% python3 -q
>>> import numpy as np
>>> np.set_printoptions(precision=4, suppress=True, linewidth=160)
>>> rd = lambda a: np.round(a, 4) + 0
>>> mat = np.loadtxt("dump.csv", delimiter=",")
>>> print(rd(mat))
[[0.2308 0.1538 0.1538 0.1538 0.     0.0769 0.0769 0.1538]
 [0.125  0.25   0.     0.125  0.25   0.125  0.     0.125 ]
 [0.     0.1538 0.1538 0.1538 0.1538 0.0769 0.1538 0.1538]
 [0.     0.0909 0.1818 0.1818 0.0909 0.1818 0.1818 0.0909]
 [0.     0.     0.2    0.1    0.3    0.2    0.1    0.1   ]
 [0.1111 0.1111 0.1111 0.2222 0.1111 0.2222 0.1111 0.    ]
 [0.1    0.1    0.1    0.     0.2    0.2    0.3    0.    ]
 [0.0909 0.1818 0.0909 0.     0.1818 0.0909 0.1818 0.1818]]
>>> vec = np.array([5, 5, 0, 4, 3, 3, 2, 3])
>>> target = mat @ vec
>>> c, lr = np.zeros(8), 1 / np.linalg.norm(mat, 2) ** 2
>>> for i in range(200):
...     c -= lr * mat.T @ (mat @ c - target)
...     if i % 50 == 0: print(i, round(np.linalg.norm(mat @ c - target), 4))
... 
0 1.4277
50 0.045
100 0.0095
150 0.0075
>>> print(rd(c))
[4.7949 5.735  0.8618 3.4921 2.8941 3.058  1.5761 2.4134]
>>> gram = mat.T @ mat
>>> print(rd(np.diag(gram)))
[0.0995 0.1735 0.151  0.1554 0.2698 0.1982 0.208  0.1143]
>>> print(rd(np.linalg.eigvalsh(gram)[::-1]))
[1.0389 0.1148 0.0819 0.0636 0.0478 0.0209 0.0018 0.    ]
>>> print((mat @ mat.T).shape)
(8, 8)
